>>> import numpy as np
>>> np.set_printoptions(precision=1, suppress=True, linewidth=120, legacy="1.25")
>>> K = np.loadtxt("mat.csv", delimiter=",")
>>> K
array([[-0.4,  0.9,  0.1],
       [-0.6, -0.2, -0.7],
       [-0.7, -0.3,  0.7]])
>>> x = np.array([-1, 5, -2])
>>> target = K @ x
>>> target
array([ 4.9,  1.1, -2.2])
>>> np.linalg.solve(K.T, K[2])
array([ 0., -0.,  1.])
>>> np.linalg.solve(K, target)
array([-1.,  5., -2.])
>>> x = np.array([2, -2, -2])
>>> K @ x
array([-2.7,  0.6, -2.1])
>>> K @ (2 * x)
array([-5.4,  1.3, -4.1])
>>> (K * x).sum(axis=1)
array([-2.7,  0.6, -2.1])
>>> K * x
array([[-0.7, -1.9, -0.1],
       [-1.3,  0.4,  1.5],
       [-1.4,  0.6, -1.3]])
>>> K @ np.eye(3)[2]
array([ 0.1, -0.7,  0.7])
>>> (K @ x).argmax()
1
>>> u, r1 = K[0], K[1]
>>> round(u @ u, 1)
1.0
>>> p = (u @ r1) / (u @ u) * u
>>> round(np.linalg.norm(u + r1) ** 2 + np.linalg.norm(u - r1) ** 2, 1)
4.0
>>> np.round((r1 - p) @ u, 1)
0.0
>>> np.round(np.linalg.norm(K, "nuc"), 1)
3.0
>>> u = np.array([3, 1, -1]) + 0.5
>>> E = np.outer(u, u) / (u @ u)
>>> E.round(1) + 0
array([[ 0.8,  0.4, -0.1],
       [ 0.4,  0.2, -0.1],
       [-0.1, -0.1,  0. ]])
>>> # rows and columns are dependent
>>> x = np.array([1, 3, -8])
>>> h = np.maximum(E @ x, 0)
>>> np.tanh(E @ x)
array([ 1. ,  0.8, -0.4])
>>> np.maximum(E @ (3 * x), 0)
array([8.5, 3.7, 0. ])
>>> data = np.load("x.npy")
>>> data
array([[ 1, -1],
       [ 1,  0],
       [ 1,  1]])
>>> np.round(np.linalg.pinv(data), 1) + 0
array([[ 0.3,  0.3,  0.3],
       [-0.5,  0. ,  0.5]])
>>> data.T @ data
array([[3, 0],
       [0, 2]])
>>> X = np.array([[0, 1, 1], [1, 0, 1], [1, 1, 0]])
>>> # symmetric
>>> ev, evecs = np.linalg.eigh(X)
>>> np.linalg.svd(X, compute_uv=False)
array([2., 1., 1.])
>>> np.linalg.eigvalsh(X + 4 * np.eye(3))
array([3., 3., 6.])
>>> np.round(evecs.T @ evecs, 1) + 0
array([[1., 0., 0.],
       [0., 1., 0.],
       [0., 0., 1.]])
>>> (ev > 1e-8).sum(), (ev < -1e-8).sum()
(1, 2)
>>> np.round(evecs.T @ X @ evecs, 1) + 0
array([[-1.,  0.,  0.],
       [ 0., -1.,  0.],
       [ 0.,  0.,  2.]])
>>> np.linalg.eigvalsh(X @ X)
array([1., 1., 4.])
>>> np.round(evecs @ np.diag(ev) @ evecs.T, 1) + 0
array([[0., 1., 1.],
       [1., 0., 1.],
       [1., 1., 0.]])
>>> M2 = X / np.sqrt((X ** 2).mean(axis=1, keepdims=True))
>>> M2[2]
array([1.2, 1.2, 0. ])
>>> np.linalg.matrix_rank(X - X.mean(axis=1, keepdims=True))
2
>>> X - X.mean(axis=1, keepdims=True)
array([[-0.7,  0.3,  0.3],
       [ 0.3, -0.7,  0.3],
       [ 0.3,  0.3, -0.7]])
>>> np.linalg.matrix_rank(M2) == np.linalg.matrix_rank(X)
True
>>> U, s, Vh = np.linalg.svd(E)
>>> evecs = Vh[:(s > 1e-8).sum()]
>>> rng = np.random.default_rng(41)
>>> x = E[1] + 3 * E[0] + rng.integers(2) * np.eye(3)[1]
>>> x
array([ 2.8,  2.2, -0.4])
>>> np.linalg.matrix_rank(np.vstack([E, x]))
2
>>> np.round(np.diag(evecs.T @ evecs), 1) + 0
array([0.8, 0.2, 0. ])
>>> np.round(evecs.T @ evecs, 1) + 0
array([[ 0.8,  0.4, -0.1],
       [ 0.4,  0.2, -0.1],
       [-0.1, -0.1,  0. ]])
>>> W0 = np.load("test1.npy")
>>> W0
array([[-1.8, -2. , -2.2],
       [ 2.9,  2.9,  3. ],
       [ 3.5,  3.5,  3.7],
       [-0.3, -0.1, -0.1],
       [-0.6, -0.5, -0.4],
       [-8. , -8. , -8. ],
       [-0.2, -0.4, -0.2],
       [-2.7, -2.7, -2.6],
       [-2.9, -2.6, -2.6],
       [-0.1, -0.2, -0.1],
       [-4.4, -4.2, -4.3],
       [-4. , -3.8, -4. ],
       [ 6.8,  6.7,  6.5],
       [ 0.5,  0.4,  0.4],
       [ 1.3,  1.3,  1.3],
       [ 1.6,  1.7,  1.6],
       [-7.2, -7.5, -7.3],
       [-2. , -2.1, -2.2],
       [-1. , -1.3, -1.1],
       [ 6.5,  6.5,  6.6],
       [ 2. ,  2. ,  1.9],
       [-0.6, -0.6, -0.7],
       [-1.3, -1.4, -1.3],
       [ 0. ,  0.1,  0. ],
       [-1.6, -1.9, -1.8],
       [ 0.6,  0.6,  0.5],
       [-2.1, -2.2, -2.5]])
>>> cov = np.cov(W0, rowvar=False)
>>> np.corrcoef(W0.T)
array([[1., 1., 1.],
       [1., 1., 1.],
       [1., 1., 1.]])
>>> M = np.array([[-4.3, 2.6], [2.6, 4.3]])
>>> ev, evecs = np.linalg.eig(M)
>>> np.sort(np.linalg.eigvals(np.linalg.inv(M)))
array([-0.2,  0.2])
>>> labels = rng.permutation(2)
>>> labels
array([1, 0])
>>> M2 = M[labels][:, labels]
>>> np.allclose(M2, M)
False
>>> round(float(np.linalg.det(M2)), 1), round(np.linalg.det(M[labels]), 1)
(-25.2, 25.2)
>>> M2
array([[ 4.3,  2.6],
       [ 2.6, -4.3]])
>>> np.diag(M2)
array([ 4.3, -4.3])
>>> np.trace(M2)
0.0
>>> W1 = np.array([[2, -1, 0], [-2, -1, -2]])
>>> b = np.array([-7, 0, -5])
>>> hid = np.maximum(M2 @ W1 + b, 0)
>>> (hid > 0).astype(int)
array([[0, 0, 0],
       [1, 1, 1]])
>>> cent = np.array([[-7, 9, 0], [2, 3, 1], [-3, 7, 4]])
>>> W1 @ cent
array([[-16,  15,  -1],
       [ 18, -35,  -9]])
>>> hid @ cent
array([[  0. ,   0. ,   0. ],
       [-55. ,  91.5,  16.1]])
>>> (hid @ cent).round(6).argmax(axis=1)
array([0, 1])
>>> np.allclose(M @ M.T, M.T @ M)
True
>>> np.sort(np.abs(np.linalg.eigvals(M)))
array([5., 5.])
>>> np.trace(M)
0.0
>>> np.allclose(M, M.T)
True
>>> np.round(np.linalg.det(M), 1)
-25.2
>>> mat = np.load("m.npy")
>>> mat
array([[ 2,  1, -2,  2,  2, -2],
       [ 0, -2,  1,  2,  2,  2],
       [ 2,  7, -5, -4, -4, -8]])
>>> np.unravel_index(np.abs(mat).argmax(), mat.shape)
(2, 5)
>>> round(np.linalg.norm(mat), 1)
14.6
>>> np.count_nonzero(mat)
17
>>> mat.sum(axis=0)
array([ 4,  6, -6,  0,  0, -8])
>>> np.diff(mat, axis=0)
array([[ -2,  -3,   3,   0,   0,   4],
       [  2,   9,  -6,  -6,  -6, -10]])
>>> U, s, Vh = np.linalg.svd(mat)
>>> np.argmax(s[:-1] / (s[1:] + 1e-6)) + 1
2
>>> s.round(1) + 0
array([13.8,  4.5,  0. ])
>>> M2 = U[:, :2] @ np.diag(s[:2]) @ Vh[:2]
>>> np.linalg.matrix_rank(mat, rtol=0.05)
2
>>> round(np.linalg.norm(mat - M2, 2), 1), round(float(s[2]), 1)
(0.0, 0.0)
>>> np.round(np.linalg.norm(mat - M2) / np.linalg.norm(mat), 1)
0.0
>>> M2.round(1) + 0
array([[ 2.,  1., -2.,  2.,  2., -2.],
       [ 0., -2.,  1.,  2.,  2.,  2.],
       [ 2.,  7., -5., -4., -4., -8.]])
>>> np.linalg.matrix_rank(M2)
2
>>> mat @ np.linalg.pinv(mat) @ mat
array([[ 2.,  1., -2.,  2.,  2., -2.],
       [ 0., -2.,  1.,  2.,  2.,  2.],
       [ 2.,  7., -5., -4., -4., -8.]])
>>> round(float(np.trace(np.linalg.pinv(mat) @ mat)), 1)
2.0
>>> np.abs(np.diag(np.linalg.qr(mat)[1])) > 1e-9
array([ True,  True, False])
>>> np.linalg.lstsq(mat[:-1].T, mat[-1])[2]
2
>>> np.linalg.cond(mat) > 100
True
>>> np.linalg.matrix_rank(mat, rtol=0.1)
2
>>> [round(float(x), 1) for x in np.linalg.svd(mat, compute_uv=False)[:3]]
[13.8, 4.5, 0.0]
>>> np.round(np.linalg.norm(mat, 2) / np.linalg.norm(mat), 1)
1.0
>>> P = np.triu(np.array([[0, 0, -1], [3, 2, -2], [-1, -1, -2]]), 1) + np.eye(3)
>>> M2 = P @ X @ np.linalg.inv(P)
>>> np.poly(M2)
array([ 1.,  0., -3., -2.])
>>> P @ X - X @ P
array([[-1., -1.,  2.],
       [-2., -2.,  1.],
       [ 0.,  0.,  3.]])
>>> np.round(np.linalg.det(M2), 1)
2.0
>>> M2
array([[-1.,  0.,  0.],
       [-1., -2., -4.],
       [ 1.,  1.,  3.]])
>>> np.linalg.matrix_rank(M2)
3
>>> u = np.array([1, 0, -2])
>>> m1 = np.outer(rng.normal(size=29), u) + 0.3 * rng.normal(size=(29, 3))
>>> m1.round(1) + 0
array([[ 0.3,  0.1, -0.7],
       [-0.1,  0.5,  0.4],
       [ 0.2,  0. , -1.4],
       [-1.8,  0. ,  3.1],
       [ 1.1,  0.4, -2.5],
       [ 0.1,  0. , -0.2],
       [-0.9,  0.2,  2.2],
       [-1.8, -0.2,  2.7],
       [-1.5, -0.5,  2.1],
       [-0.5,  0.1,  1.3],
       [ 1.3,  0.1, -2.4],
       [ 0.8,  0.3, -1.5],
       [-0.1,  0.3,  1.2],
       [-0.7, -0.1,  0.9],
       [ 1.9,  0.1, -3.5],
       [ 1.3,  0. , -1.7],
       [-1.2, -0.2,  1.3],
       [-0.1, -0.2,  0.1],
       [-0.4, -0.6,  0.8],
       [ 0.3,  0.4, -0.7],
       [ 0.7, -0.6, -1.4],
       [-0.3,  0.1,  0.1],
       [ 0.3, -0.2, -1.1],
       [ 0.2, -0.3, -1.4],
       [ 0.2,  0.4, -1.6],
       [-0.6,  0. ,  1.2],
       [-0.3,  0.1,  0.3],
       [ 2.3, -0.1, -3.6],
       [-0.5,  0. ,  0.5]])
>>> P = m1 @ np.linalg.solve(m1.T @ m1, m1.T)
>>> np.round(np.linalg.eigvalsh(P), 1) + 0
array([0., 0., 0., 0., 0., 0., 0., 0., 0., 0., 0., 0., 0., 0., 0., 0., 0., 0., 0., 0., 0., 0., 0., 0., 0., 0., 1., 1.,
       1.])
